$ python3 -q
>>> import numpy as np
>>> np.set_printoptions(precision=2, suppress=True, linewidth=160)
>>> rnd = lambda a: np.round(a, 2) + 0
>>> X = np.loadtxt("run19.csv", delimiter=",")
>>> print(X)
[[2. 5. 0. 4. 0. 4. 4. 0. 3. 5. 3.]
 [5. 2. 5. 0. 4. 0. 4. 4. 0. 3. 5.]
 [0. 5. 2. 5. 0. 4. 0. 4. 4. 0. 3.]
 [4. 0. 5. 2. 5. 0. 4. 0. 4. 4. 0.]
 [0. 4. 0. 5. 2. 5. 0. 4. 0. 4. 4.]
 [4. 0. 4. 0. 5. 2. 5. 0. 4. 0. 4.]
 [4. 4. 0. 4. 0. 5. 2. 5. 0. 4. 0.]
 [0. 4. 4. 0. 4. 0. 5. 2. 5. 0. 4.]
 [3. 0. 4. 4. 0. 4. 0. 5. 2. 5. 0.]
 [5. 3. 0. 4. 4. 0. 4. 0. 5. 2. 5.]
 [3. 5. 3. 0. 4. 4. 0. 4. 0. 5. 2.]]
>>> w, evecs = np.linalg.eigvalsh(X)
Traceback (most recent call last):
  File "<python-input-5>", line 1, in <module>
    w, evecs = np.linalg.eigvalsh(X)
    ^^^^^^^^
ValueError: too many values to unpack (expected 2)
>>> w, evecs = np.linalg.eigh(X)
>>> print(np.abs(evecs[:, -1]).round(6).argmax())
1
>>> print(rnd(np.linalg.eigvalsh(X @ X)))
[  1.77   5.47  11.27  12.21  16.61  23.34  43.75  58.4   93.94 214.48 842.75]
>>> def softmax(z):
...     e = np.exp(z - z.max(axis=-1, keepdims=True))
...     return e / e.sum(axis=-1, keepdims=True)
... 
>>> print(rnd(softmax(X[10] + -2)))
[0.04 0.29 0.04 0.   0.11 0.11 0.   0.11 0.   0.29 0.01]
>>> print(rnd(softmax(10 * X[10])))
[0.  0.5 0.  0.  0.  0.  0.  0.  0.  0.5 0. ]
>>> S = X @ X.T / np.sqrt(11)
>>> print(rnd(softmax(S + np.triu(np.full(S.shape, -np.inf), 1))))
[[1.   0.   0.   0.   0.   0.   0.   0.   0.   0.   0.  ]
 [0.   1.   0.   0.   0.   0.   0.   0.   0.   0.   0.  ]
 [0.   0.   1.   0.   0.   0.   0.   0.   0.   0.   0.  ]
 [0.   0.   0.   1.   0.   0.   0.   0.   0.   0.   0.  ]
 [0.   0.   0.   0.   1.   0.   0.   0.   0.   0.   0.  ]
 [0.   0.   0.   0.   0.   0.99 0.   0.   0.   0.   0.  ]
 [0.   0.   0.   0.   0.   0.   1.   0.   0.   0.   0.  ]
 [0.   0.   0.   0.   0.   0.   0.   1.   0.   0.   0.  ]
 [0.   0.   0.   0.   0.   0.   0.   0.   1.   0.   0.  ]
 [0.   0.   0.   0.   0.   0.   0.   0.   0.   1.   0.  ]
 [0.   0.   0.   0.   0.   0.   0.   0.   0.   0.   1.  ]]
>>> print(rnd(softmax(S)))
[[1.   0.   0.   0.   0.   0.   0.   0.   0.   0.   0.  ]
 [0.   1.   0.   0.   0.   0.   0.   0.   0.   0.   0.  ]
 [0.   0.   1.   0.   0.   0.   0.   0.   0.   0.   0.  ]
 [0.   0.   0.   1.   0.   0.   0.   0.   0.   0.   0.  ]
 [0.   0.   0.   0.   1.   0.   0.   0.   0.   0.   0.  ]
 [0.   0.   0.   0.   0.   0.99 0.   0.   0.   0.   0.  ]
 [0.   0.   0.   0.   0.   0.   1.   0.   0.   0.   0.  ]
 [0.   0.   0.   0.   0.   0.   0.   1.   0.   0.   0.  ]
 [0.   0.   0.   0.   0.   0.   0.   0.   1.   0.   0.  ]
 [0.   0.   0.   0.   0.   0.   0.   0.   0.   1.   0.  ]
 [0.   0.   0.   0.   0.   0.   0.   0.   0.   0.   1.  ]]
>>> print(np.allclose(X, X.T))
True
>>> print(X @ X)
[[120.  66.  82.  64.  92.  60.  92.  67.  69.  97.  78.]
 [ 66. 136.  51.  93.  64. 100.  68.  92.  70.  94.  97.]
 [ 82.  51. 111.  36.  93.  44.  80.  68.  72.  70.  69.]
 [ 64.  93.  36. 118.  36.  97.  48.  80.  68.  92.  67.]
 [ 92.  64.  93.  36. 118.  36.  97.  48.  80.  68.  92.]
 [ 60. 100.  44.  97.  36. 118.  36.  97.  44. 100.  60.]
 [ 92.  68.  80.  48.  97.  36. 118.  36.  93.  64.  92.]
 [ 67.  92.  68.  80.  48.  97.  36. 118.  36.  93.  64.]
 [ 69.  70.  72.  68.  80.  44.  93.  36. 111.  51.  82.]
 [ 97.  94.  70.  92.  68. 100.  64.  93.  51. 136.  66.]
 [ 78.  97.  69.  67.  92.  60.  92.  64.  82.  66. 120.]]
>>> print((X + X.T) / 2)
[[2. 5. 0. 4. 0. 4. 4. 0. 3. 5. 3.]
 [5. 2. 5. 0. 4. 0. 4. 4. 0. 3. 5.]
 [0. 5. 2. 5. 0. 4. 0. 4. 4. 0. 3.]
 [4. 0. 5. 2. 5. 0. 4. 0. 4. 4. 0.]
 [0. 4. 0. 5. 2. 5. 0. 4. 0. 4. 4.]
 [4. 0. 4. 0. 5. 2. 5. 0. 4. 0. 4.]
 [4. 4. 0. 4. 0. 5. 2. 5. 0. 4. 0.]
 [0. 4. 4. 0. 4. 0. 5. 2. 5. 0. 4.]
 [3. 0. 4. 4. 0. 4. 0. 5. 2. 5. 0.]
 [5. 3. 0. 4. 4. 0. 4. 0. 5. 2. 5.]
 [3. 5. 3. 0. 4. 4. 0. 4. 0. 5. 2.]]
>>> print(np.trace(X))
22.0
